$ python3 -q
>>> import numpy as np
>>> np.set_printoptions(precision=3, suppress=True, linewidth=100)
>>> tidy = lambda a: np.round(a, 3) + 0
>>> W0 = np.load("out3.npy")
>>> W0
array([[1, 0, 0, 0, 0, 0],
       [0, 1, 0, 0, 0, 0],
       [0, 0, 0, 0, 1, 0],
       [0, 0, 0, 1, 0, 0],
       [0, 0, 1, 0, 0, 0],
       [0, 0, 0, 0, 0, 1]])
>>> np.linalg.matrix_power(W0, 2)
array([[1, 0, 0, 0, 0, 0],
       [0, 1, 0, 0, 0, 0],
       [0, 0, 1, 0, 0, 0],
       [0, 0, 0, 1, 0, 0],
       [0, 0, 0, 0, 1, 0],
       [0, 0, 0, 0, 0, 1]])
>>> tidy(np.linalg.det(W0))
np.float64(-1.0)
>>> tidy(np.abs(np.linalg.eigvals(W0)).max())
np.float64(1.0)
>>> assert W0 == W0.T
Traceback (most recent call last):
  File "<python-input-8>", line 1, in <module>
    assert W0 == W0.T
           ^^^^^^^^^^
ValueError: The truth value of an array with more than one element is ambiguous. Use a.any() or a.all()
>>> r0 = np.array([-2, -1, 2, -2, 0, 2])
>>> M2 = W0 + np.outer(r0, np.eye(6)[3])
>>> tidy(np.linalg.det(M2) / np.linalg.det(W0)), tidy(1 + np.linalg.solve(W0, r0)[3])
(np.float64(-1.0), np.float64(-1.0))
>>> np.linalg.matrix_rank(np.linalg.inv(M2) - np.linalg.inv(W0), tol=1e-8)
np.int64(1)
>>> x0 = np.array([5, 0, -3, -2, -5, 5])
>>> a = np.maximum(W0 @ x0, 0)
>>> tidy(np.tanh(W0 @ x0))
array([ 1.   ,  0.   , -1.   , -0.964, -0.995,  1.   ])
>>> np.maximum(W0 @ x0, 0) - np.maximum(-W0 @ x0, 0)
array([ 5,  0, -5, -2, -3,  5])
>>> x0 = np.array([-1, 2, -2, 0, -1, -2])
>>> rhs = W0 @ x0
>>> c, lr = np.zeros(6), 1 / np.linalg.norm(W0, 2) ** 2
>>> for i in range(150):
...     c -= lr * W0.T @ (W0 @ c - rhs)
...     if i % 50 == 0: print(i, round(np.linalg.norm(W0 @ c - rhs), 3))
... 
0 0.0
50 0.0
100 0.0
>>> c
array([-1.,  2., -2.,  0., -1., -2.])
>>> x0 = np.array([-1, -2, 2, -2, 0, 2])
>>> 6 - np.linalg.matrix_rank(W0 - np.eye(6), tol=1e-8)
np.int64(5)
>>> tidy(np.linalg.inv(W0))
array([[1., 0., 0., 0., 0., 0.],
       [0., 1., 0., 0., 0., 0.],
       [0., 0., 0., 0., 1., 0.],
       [0., 0., 0., 1., 0., 0.],
       [0., 0., 1., 0., 0., 0.],
       [0., 0., 0., 0., 0., 1.]])
>>> m1 = np.loadtxt("w.csv", delimiter=",")
>>> m1
array([[-1.,  0.,  2., -1.,  2., -2., -1.,  2., -2.,  0., -1., -1., -1.,  1., -2.],
       [-2., -2.,  0.,  0.,  0.,  2.,  0.,  2.,  2.,  0.,  2.,  0.,  0., -2.,  1.],
       [ 0.,  2., -1.,  2., -2.,  0.,  0.,  1.,  0.,  1., -2., -2.,  0.,  0., -1.],
       [-2.,  0.,  2.,  2.,  0.,  2., -2.,  0.,  2.,  1.,  1.,  2., -2.,  2.,  2.],
       [ 0.,  0., -2., -2., -1.,  2.,  1., -2., -2.,  1., -2.,  0.,  2., -2., -1.],
       [ 2.,  0.,  1.,  2.,  0.,  2.,  1., -1., -1., -1., -2.,  2., -2., -1.,  0.],
       [-2.,  0., -1.,  2., -1.,  0.,  2., -2., -1.,  1.,  0., -1.,  1., -1.,  0.],
       [ 2.,  0., -2.,  1.,  1., -1.,  0.,  2.,  1.,  0.,  1.,  0.,  2., -2., -1.],
       [ 2.,  2.,  0., -1., -2., -2.,  1., -2.,  2.,  1.,  0.,  1., -2.,  1.,  1.],
       [ 1.,  2., -1.,  1.,  1.,  0.,  0., -1.,  2.,  2.,  2.,  1.,  1., -1.,  2.],
       [ 0.,  2.,  2.,  2., -2.,  0.,  2.,  1.,  1.,  2., -1.,  1.,  2.,  1.,  0.],
       [ 0.,  2.,  0.,  2., -1.,  0., -2.,  2., -2., -1., -1.,  1.,  0.,  0., -2.],
       [-2.,  1.,  2., -1.,  0.,  2.,  2.,  0.,  2., -2., -2.,  2.,  1.,  2., -2.],
       [-2.,  1., -1.,  1.,  2.,  2.,  1.,  1.,  2.,  0.,  2.,  2.,  2.,  0.,  0.],
       [-1., -1., -1., -1.,  0.,  1.,  1.,  1., -1.,  0., -1.,  0., -1.,  0., -1.]])
>>> np.allclose(m1, m1.T)
False
>>> m1.inv()
Traceback (most recent call last):
  File "<python-input-28>", line 1, in <module>
    m1.inv()
    ^^^^^^
AttributeError: 'numpy.ndarray' object has no attribute 'inv'
>>> tidy(np.abs(np.linalg.eigvals(m1)).max())
np.float64(5.858)
>>> np.linalg.determinant(m1)
Traceback (most recent call last):
  File "<python-input-30>", line 1, in <module>
    np.linalg.determinant(m1)
    ^^^^^^^^^^^^^^^^^^^^^
AttributeError: module 'numpy.linalg' has no attribute 'determinant'
>>> tidy(np.sort(np.abs(np.linalg.eigvals(m1))))
array([0.322, 2.6  , 2.67 , 2.67 , 2.857, 2.857, 3.719, 3.803, 3.803, 4.901, 4.901, 5.104, 5.104,
       5.587, 5.858])
>>> assert m1 == m1.T
Traceback (most recent call last):
  File "<python-input-32>", line 1, in <module>
    assert m1 == m1.T
           ^^^^^^^^^^
ValueError: The truth value of an array with more than one element is ambiguous. Use a.any() or a.all()
>>> np.trace(m1)
np.float64(7.0)
>>> rng = np.random.default_rng(8057)
>>> idx = rng.permutation(15)
>>> idx
array([ 4,  2,  8, 14, 10,  1,  0,  3, 12,  6, 11,  9,  5, 13,  7])
>>> M2 = m1[idx][:, idx]
>>> np.diag(M2)
array([-1., -1.,  2., -1., -1., -2., -1.,  2.,  1.,  2.,  1.,  2.,  2.,  0.,  2.])
>>> np.trace(M2)
np.float64(7.0)
>>> tidy(np.sort(np.abs(np.linalg.eigvals(M2))))
array([0.322, 2.6  , 2.67 , 2.67 , 2.857, 2.857, 3.719, 3.803, 3.803, 4.901, 4.901, 5.104, 5.104,
       5.587, 5.858])
>>> x0 = np.array([5, 0, -2, 0, 0, -5, 2, -3, 0, 3, 3, 1, 2, -2, -1])
>>> rhs = m1 @ x0
>>> c, lr = np.zeros(15), 1 / np.linalg.norm(m1, 2) ** 2
>>> for i in range(8):
...     c -= lr * m1.T @ (m1 @ c - rhs)
...     if i % 2 == 0: print(i, round(np.linalg.norm(m1 @ c - rhs), 3))
... 
0 21.032
2 9.54
4 6.873
6 5.534
>>> tidy(np.linalg.cond(m1))
np.float64(81.447)
>>> tidy(np.linalg.norm(m1[8], 1)), tidy(np.linalg.norm(m1[8], np.inf))
(np.float64(20.0), np.float64(2.0))
>>> theta = np.radians(15)
>>> R = np.eye(15)
>>> R[0, 0] = R[8, 8] = np.cos(theta)
>>> R[0, 8], R[8, 0] = -np.sin(theta), np.sin(theta)
>>> M2 = m1 @ R.T
>>> np.allclose(np.linalg.norm(m1, axis=1), np.linalg.norm(M2, axis=1))
True
>>> J = np.loadtxt("sample18.csv", delimiter=",")
>>> tidy(J)
array([[0.333, 0.   , 0.333, 0.333, 0.   , 0.   ],
       [0.   , 1.   , 0.   , 0.   , 0.   , 0.   ],
       [0.5  , 0.   , 0.5  , 0.   , 0.   , 0.   ],
       [0.   , 0.   , 0.   , 1.   , 0.   , 0.   ],
       [0.   , 0.   , 0.   , 0.333, 0.667, 0.   ],
       [0.5  , 0.   , 0.   , 0.   , 0.   , 0.5  ]])
>>> # rows sum to 1
>>> tidy(np.linalg.matrix_power(J, 2))
array([[0.278, 0.   , 0.278, 0.444, 0.   , 0.   ],
       [0.   , 1.   , 0.   , 0.   , 0.   , 0.   ],
       [0.417, 0.   , 0.417, 0.167, 0.   , 0.   ],
       [0.   , 0.   , 0.   , 1.   , 0.   , 0.   ],
       [0.   , 0.   , 0.   , 0.556, 0.444, 0.   ],
       [0.417, 0.   , 0.167, 0.167, 0.   , 0.25 ]])
>>> J.sum(axis=1)
array([1., 1., 1., 1., 1., 1.])
>>> tidy(np.linalg.matrix_power(J, 100))
array([[0., 0., 0., 1., 0., 0.],
       [0., 1., 0., 0., 0., 0.],
       [0., 0., 0., 1., 0., 0.],
       [0., 0., 0., 1., 0., 0.],
       [0., 0., 0., 1., 0., 0.],
       [0., 0., 0., 1., 0., 0.]])
>>> J @ np.ones(6)
array([1., 1., 1., 1., 1., 1.])
>>> pr = np.eye(6)[0]
>>> for _ in range(3):
...     pr = pr @ J
...     print(pr.round(3))
... 
[0.333 0.    0.333 0.333 0.    0.   ]
[0.278 0.    0.278 0.444 0.    0.   ]
[0.231 0.    0.231 0.537 0.    0.   ]
>>> left, sv, Vh = np.linalg.svd(J)
>>> tidy(sv)
array([1.155, 1.   , 0.94 , 0.621, 0.534, 0.   ])
>>> np.argmax(sv[:-1] / (sv[1:] + 1e-6)) + 1
np.int64(5)
>>> M2 = left[:, :5] @ np.diag(sv[:5]) @ Vh[:5]
>>> tidy(np.abs(J - M2).max())
np.float64(0.0)
>>> tidy(M2)
array([[0.333, 0.   , 0.333, 0.333, 0.   , 0.   ],
       [0.   , 1.   , 0.   , 0.   , 0.   , 0.   ],
       [0.5  , 0.   , 0.5  , 0.   , 0.   , 0.   ],
       [0.   , 0.   , 0.   , 1.   , 0.   , 0.   ],
       [0.   , 0.   , 0.   , 0.333, 0.667, 0.   ],
       [0.5  , 0.   , 0.   , 0.   , 0.   , 0.5  ]])
>>> tidy(np.linalg.norm(J - M2) / np.linalg.norm(J))
np.float64(0.0)
>>> np.linalg.matrix_rank(M2)
np.int64(5)
>>> np.linalg.matrix_rank(J, rtol=0.05)
np.int64(5)
